>>> import numpy as np
>>> np.set_printoptions(precision=2, suppress=True, linewidth=120, floatmode="fixed")
>>> B = np.array([[0.4, -0.4, 0.1],
...     [0.2, 1.7, -0.7],
...     [1.6, -1.2, -0.1],
...     [2.5, 0.4, -0.9],
...     [2.3, -1.0, -1.4],
...     [2.8, -0.1, -1.6],
...     [0.1, 0.4, 0.8],
...     [-1.1, -3.2, -0.5]])
>>> C = np.array([[-0.5, 0.4, 0.0, -1.0, 1.2],
...     [-0.5, 0.6, -0.6, 0.4, -1.0],
...     [0.1, 0.6, -1.3, 0.2, 1.3]])
>>> W0 = B @ C
>>> W0
array([[ 0.01, -0.02,  0.11, -0.54,  1.01],
       [-1.02,  0.68, -0.11,  0.34, -2.37],
       [-0.21, -0.14,  0.85, -2.10,  2.99],
       [-1.54,  0.70,  0.93, -2.52,  1.43],
       [-0.79, -0.52,  2.42, -2.98,  1.94],
       [-1.51,  0.10,  2.14, -3.16,  1.38],
       [-0.17,  0.76, -1.28,  0.22,  0.76],
       [ 2.10, -2.66,  2.57, -0.28,  1.23]])
>>> U, sv, Vt = np.linalg.svd(W0)
>>> evecs = Vt[:(sv > 1e-8).sum()]
>>> rng = np.random.default_rng(221016)
>>> x = W0[5] + -1 * W0[6] + rng.integers(2) * np.eye(5)[4]
>>> x
array([-1.34, -0.66,  3.42, -3.38,  1.62])
>>> np.linalg.matrix_rank(np.vstack([W0, x]))
np.int64(4)
>>> np.diag(evecs.T @ evecs)
array([0.49, 0.40, 0.67, 0.55, 0.90])
>>> np.allclose(evecs.T @ evecs @ x, x)
False
>>> evecs.T @ evecs
array([[ 0.49, -0.34,  0.02,  0.32,  0.17],
       [-0.34,  0.40, -0.34, -0.09, -0.02],
       [ 0.02, -0.34,  0.67, -0.30, -0.13],
       [ 0.32, -0.09, -0.30,  0.55, -0.21],
       [ 0.17, -0.02, -0.13, -0.21,  0.90]])
>>> np.round(np.linalg.norm(x - evecs.T @ evecs @ x), 2)
np.float64(0.32)
>>> x = np.array([0, -2, 2, -2, 2])
>>> W0 @ (2 * x)
array([  6.72, -14.00,  24.32,  16.72,  31.44,  26.32,  -6.00,  26.96])
>>> (W0 @ x).argmax()
np.int64(4)
>>> np.sign((W0 @ x).round(6))
array([ 1.00, -1.00,  1.00,  1.00,  1.00,  1.00, -1.00,  1.00])
>>> W0 @ np.eye(5)[3]
array([-0.54,  0.34, -2.10, -2.52, -2.98, -3.16,  0.22, -0.28])
>>> np.argsort(-np.linalg.norm(W0, axis=0).round(6), kind="stable")[:3]
array([3, 4, 2])
>>> np.linalg.cond(W0) > 100
np.True_
>>> np.round(np.linalg.norm(W0, 2) / np.linalg.norm(W0), 2)
np.float64(0.82)
>>> np.linalg.matrix_rank(W0, rtol=0.1)
np.int64(3)
>>> mat = np.loadtxt("sample13.csv", delimiter=",")
>>> mat
array([[ -5.00,   3.00,  -1.00,  -3.00,  -3.00,  -1.00,   4.00],
       [ -1.00,  -1.00,  -4.00,   1.00,   0.00,   1.00,   2.00],
       [  2.00,   1.00,  -4.00,  -2.00,  -5.00,  -4.00,   4.00],
       [ -1.00,   5.00,  -7.00,   2.00,  -5.00,  -3.00,   7.00],
       [  4.00,   5.00,  -5.00,  -2.00,  -1.00,  -6.00,   8.00],
       [  3.00,   1.00, -10.00,   2.00,   4.00, -10.00,   4.00],
       [ -1.00,  -2.00, -14.00,   0.00,   0.00, -14.00,   0.00],
       [ -6.00,  -6.00, -17.00,  -4.00,   0.00, -18.00,  -1.00],
       [ -5.00, -11.00, -14.00,  -6.00,   4.00, -16.00,  -5.00],
       [ -6.00, -10.00,  -9.00,  -1.00,   6.00, -12.00,  -9.00],
       [ -4.00,  -6.00, -12.00,  -4.00,   1.00, -17.00,  -8.00],
       [ -7.00, -10.00, -14.00,  -4.00,  -4.00, -20.00, -13.00],
       [ -6.00,  -7.00, -16.00,  -2.00,   1.00, -25.00, -16.00],
       [ -2.00,  -3.00, -12.00,   2.00,   5.00, -28.00, -13.00],
       [ -3.00,  -1.00, -11.00,  -2.00,  10.00, -27.00, -16.00],
       [  1.00,  -2.00, -15.00,  -7.00,  13.00, -28.00, -21.00],
       [  0.00,  -5.00, -13.00,  -5.00,  17.00, -26.00, -17.00],
       [  3.00,  -8.00, -14.00,  -3.00,  16.00, -23.00, -13.00],
       [  6.00,  -5.00, -17.00,  -4.00,  16.00, -19.00, -10.00],
       [ 11.00, -10.00, -22.00,  -5.00,  19.00, -16.00,  -8.00],
       [  8.00, -10.00, -22.00,  -6.00,  24.00, -17.00,  -4.00]])
>>> cov = np.cov(mat, rowvar=False)
>>> np.median(mat, axis=0)
array([ -1.00,  -5.00, -13.00,  -3.00,   4.00, -17.00,  -8.00])
>>> np.corrcoef(mat.T)
array([[ 1.00,  0.05, -0.34, -0.15,  0.63,  0.06,  0.12],
       [ 0.05,  1.00,  0.73,  0.54, -0.49,  0.51,  0.57],
       [-0.34,  0.73,  1.00,  0.53, -0.68,  0.67,  0.53],
       [-0.15,  0.54,  0.53,  1.00, -0.51,  0.40,  0.45],
       [ 0.63, -0.49, -0.68, -0.51,  1.00, -0.53, -0.53],
       [ 0.06,  0.51,  0.67,  0.40, -0.53,  1.00,  0.90],
       [ 0.12,  0.57,  0.53,  0.45, -0.53,  0.90,  1.00]])
>>> np.linalg.eigvalsh(cov)[::-1]
array([213.39,  64.64,  22.08,  13.17,   4.51,   4.21,   1.78])
>>> np.argwhere(np.triu(np.abs(np.corrcoef(mat.T)) > 0.8, 1))
array([[5, 6]])
>>> labels = mat[:, 1] > np.median(mat[:, 1])
>>> u = mat[labels].mean(axis=0) - mat[~labels].mean(axis=0)
>>> u
array([ 0.25,  8.60,  7.15,  3.10, -7.29,  7.00,  7.35])
>>> labels.astype(int)
array([1, 1, 1, 1, 1, 1, 1, 0, 0, 0, 0, 0, 0, 1, 1, 1, 0, 0, 0, 0, 0])
>>> P = mat @ np.linalg.solve(mat.T @ mat, mat.T)
>>> np.linalg.matrix_rank(np.eye(21) - P)
np.int64(14)
>>> C = mat[[17, 14]].astype(float)
>>> for _ in range(5):
...     labels = np.linalg.norm(mat[:, None] - C, axis=-1).argmin(axis=1)
...     C = np.array([mat[labels == j].mean(axis=0) for j in range(2)])
... 
>>> labels
array([1, 1, 1, 1, 1, 1, 1, 1, 1, 1, 1, 1, 0, 0, 0, 0, 0, 0, 0, 0, 0])
>>> np.bincount(labels)
array([ 9, 12])
>>> np.abs(C[1] - C[0]).argmax()
np.int64(4)
>>> C[1] - C[0]
array([ -4.25,   3.08,   6.53,   1.81, -13.69,  13.22,  12.53])
>>> ang = np.radians(15)
>>> r_ = np.eye(7)
>>> r_[6, 6] = r_[1, 1] = np.cos(ang)
>>> r_[6, 1], r_[1, 6] = -np.sin(ang), np.sin(ang)
>>> r_
array([[ 1.00,  0.00,  0.00,  0.00,  0.00,  0.00,  0.00],
       [ 0.00,  0.97,  0.00,  0.00,  0.00,  0.00,  0.26],
       [ 0.00,  0.00,  1.00,  0.00,  0.00,  0.00,  0.00],
       [ 0.00,  0.00,  0.00,  1.00,  0.00,  0.00,  0.00],
       [ 0.00,  0.00,  0.00,  0.00,  1.00,  0.00,  0.00],
       [ 0.00,  0.00,  0.00,  0.00,  0.00,  1.00,  0.00],
       [ 0.00, -0.26,  0.00,  0.00,  0.00,  0.00,  0.97]])
>>> B = mat @ r_.T
>>> np.linalg.svd(mat, compute_uv=False), np.linalg.svd(B, compute_uv=False)
(array([117.28,  36.43,  28.84,  20.14,   9.77,   9.50,   6.07]), array([117.28,  36.43,  28.84,  20.14,   9.77,   9.50,   6.07]))
>>> np.allclose(np.linalg.norm(mat, axis=1), np.linalg.norm(B, axis=1))
True
>>> round(np.linalg.det(r_), 2), round(np.trace(r_), 2)
(np.float64(1.0), np.float64(6.93))
>>> np.allclose(mat @ mat.T, B @ B.T)
True
>>> M = np.load("out2.npy")
>>> M
array([[ 0.00,  0.00,  0.00,  1.00, -2.00,  0.00],
       [ 0.00,  0.00,  0.00,  2.00,  2.00,  2.00],
       [ 0.00,  0.00,  0.00,  2.00, -2.00,  1.00],
       [ 1.00,  2.00,  2.00,  0.00,  0.00,  0.00],
       [-2.00,  2.00, -2.00,  0.00,  0.00,  0.00],
       [ 0.00,  2.00,  1.00,  0.00,  0.00,  0.00]])
>>> ev, evecs = np.linalg.eigh(M)
>>> x = np.array([-9, 6, -2, -8, -3, -3])
>>> x @ M @ x
np.float64(-248.0)
>>> np.round(evecs * np.abs(ev) @ evecs.T, 2) + 0
array([[ 1.48, -0.57,  1.58,  0.00,  0.00,  0.00],
       [-0.57,  3.38,  0.49,  0.00,  0.00,  0.00],
       [ 1.58,  0.49,  2.50,  0.00,  0.00,  0.00],
       [ 0.00,  0.00,  0.00,  2.50, -0.49,  1.58],
       [ 0.00,  0.00,  0.00, -0.49,  3.38,  0.57],
       [ 0.00,  0.00,  0.00,  1.58,  0.57,  1.48]])
>>> np.round(evecs * np.maximum(ev, 0) @ evecs.T, 2) + 0
array([[ 0.74, -0.29,  0.79,  0.50, -1.00,  0.00],
       [-0.29,  1.69,  0.25,  1.00,  1.00,  1.00],
       [ 0.79,  0.25,  1.25,  1.00, -1.00,  0.50],
       [ 0.50,  1.00,  1.00,  1.25, -0.25,  0.79],
       [-1.00,  1.00, -1.00, -0.25,  1.69,  0.29],
       [ 0.00,  1.00,  0.50,  0.79,  0.29,  0.74]])
>>> [round(float(np.linalg.det(M[:i, :i])), 2) + 0 for i in range(1, 7)]
[0.0, 0.0, 0.0, 0.0, 0.0, -4.0]
>>> np.round(np.linalg.eigvalsh(M).min(), 2)
np.float64(-3.68)
>>> np.all(np.linalg.eigvalsh(M) > 0)
np.False_
>>> arr = np.load("a.npy")
>>> arr
array([[ 0.10, -0.20,  1.10,  0.00],
       [-1.20, -1.50,  1.60,  1.40],
       [-3.30,  4.20, -2.10,  1.50],
       [ 0.20,  1.10, -1.40, -1.60],
       [ 0.70,  0.00,  1.10, -0.70],
       [-1.20, -0.20, -1.70, -1.50],
       [ 1.90,  1.70,  1.00,  1.50],
       [-0.80, -1.40,  0.80, -1.30],
       [-0.90, -0.50,  1.00,  0.80],
       [ 1.20,  0.70, -0.70, -0.90],
       [-1.10,  1.00,  1.10, -0.50],
       [ 0.60,  1.00, -0.20, -0.40],
       [-0.60, -0.40,  0.90,  1.20],
       [-0.40,  0.80, -0.30,  0.60],
       [-0.40, -0.90, -0.30,  0.60],
       [-0.80,  1.00,  0.90,  0.00],
       [ 0.20,  0.10,  0.90, -1.10],
       [ 0.80,  1.30, -1.30, -2.00],
       [-0.60,  0.50, -0.30, -1.00],
       [-1.20,  1.90,  1.10,  1.20]])
>>> Xc = arr - arr.mean(axis=0)
>>> U, sv, Vt = np.linalg.svd(Xc, full_matrices=False)
>>> np.linalg.matrix_rank(Xc)
np.int64(4)
>>> sv
array([6.59, 5.87, 4.41, 2.63])
>>> np.abs(Vt[0]).argmax()
np.int64(1)
>>> (np.sign(U[:, 0]) == np.sign(U[0, 0])).astype(int)
array([1, 1, 0, 0, 1, 0, 1, 1, 1, 1, 0, 0, 1, 0, 1, 0, 1, 0, 0, 0])
>>> d = np.linalg.norm(arr[:, None] - arr[None], axis=-1)
>>> (d + 1e9 * np.eye(20)).round(6).argmin(axis=1)
array([ 4,  8, 19, 17, 16, 18, 11, 16, 12, 11, 15,  9,  8, 15, 12, 10,  4,  3, 11, 15])
>>> np.unravel_index(d.round(6).argmax(), d.shape)
(np.int64(2), np.int64(7))
>>> np.flatnonzero(d[16] < d.mean() / 2)
array([ 0,  4, 16])
>>> d.shape
(20, 20)
>>> d[:5, :5]
array([[0.00, 2.36, 6.59, 3.24, 0.94],
       [2.36, 0.00, 7.11, 5.17, 3.24],
       [6.59, 7.11, 0.00, 5.65, 6.98],
       [3.24, 5.17, 5.65, 0.00, 2.92],
       [0.94, 3.24, 6.98, 2.92, 0.00]])
>>> F = np.load("m.npy")
>>> F
array([[ 0.00, -2.00,  1.00,  2.00,  0.00, -2.00,  3.00, -3.00],
       [-2.00,  0.00,  0.00,  0.00,  0.00,  0.00,  0.00,  0.00],
       [ 1.00,  0.00,  0.00,  0.00,  0.00,  0.00,  0.00,  0.00],
       [ 2.00,  0.00,  0.00,  0.00,  0.00,  0.00,  0.00,  0.00],
       [ 0.00,  0.00,  0.00,  0.00,  0.00,  0.00,  0.00,  0.00],
       [-2.00,  0.00,  0.00,  0.00,  0.00,  0.00,  0.00,  0.00],
       [ 3.00,  0.00,  0.00,  0.00,  0.00,  0.00,  0.00,  0.00],
       [-3.00,  0.00,  0.00,  0.00,  0.00,  0.00,  0.00,  0.00]])
>>> try:
...     np.linalg.cholesky(F)
... except np.linalg.LinAlgError as e:
...     print(repr(e))
... 
LinAlgError('Matrix is not positive definite')
>>> round(float(np.linalg.eigvalsh(F).min()), 2)
-5.57
>>> C = np.sign(np.array([[-2, 4, -5], [-4, 3, 3], [5, -4, -4]]))
>>> B = (np.tril(C, -1) + np.eye(3)) @ (np.triu(C, 1) + np.eye(3))
>>> ev = np.array([2, 5, 8])
>>> E = np.rint(B * ev @ np.linalg.inv(B)) + 0
>>> E
array([[ 5.00, -6.00, -9.00],
       [ 0.00, 14.00, 12.00],
       [ 0.00, -6.00, -4.00]])
>>> cov = E.T @ E
>>> np.allclose(cov, cov.T)
True
>>> np.linalg.matrix_rank(cov)
np.int64(3)
>>> np.trace(cov), (E ** 2).sum()
(np.float64(534.0), np.float64(534.0))
>>> (E @ E.T).shape
(3, 3)
>>> np.linalg.eigvalsh(cov)[::-1]
array([506.64,  26.89,   0.47])
>>> np.diag(cov)
array([ 25.00, 268.00, 241.00])
>>> cov
array([[ 25.00, -30.00, -45.00],
       [-30.00, 268.00, 246.00],
       [-45.00, 246.00, 241.00]])
>>> np.linalg.svd(E, compute_uv=False) ** 2
array([506.64,  26.89,   0.47])
>>> def softmax(z):
...     e = np.exp(z - z.max(axis=-1, keepdims=True))
...     return e / e.sum(axis=-1, keepdims=True)
... 
>>> np.round(softmax(10 * E[1]), 2) + 0
array([0.00, 1.00, 0.00])
>>> softmax(E).sum(axis=1)
array([1.00, 1.00, 1.00])
>>> att = E @ E.T / np.sqrt(3)
>>> np.round(softmax(att + np.triu(np.full(att.shape, -np.inf), 1)), 2) + 0
array([[1.00, 0.00, 0.00],
       [0.00, 1.00, 0.00],
       [1.00, 0.00, 0.00]])
>>> np.round(softmax(att), 2) + 0
array([[1.00, 0.00, 0.00],
       [0.00, 1.00, 0.00],
       [1.00, 0.00, 0.00]])
>>> softmax(att).round(6).argmax(axis=1)
array([0, 1, 0])
>>> np.round(softmax(att)[1] @ E, 2) + 0
array([ 0.00, 14.00, 12.00])
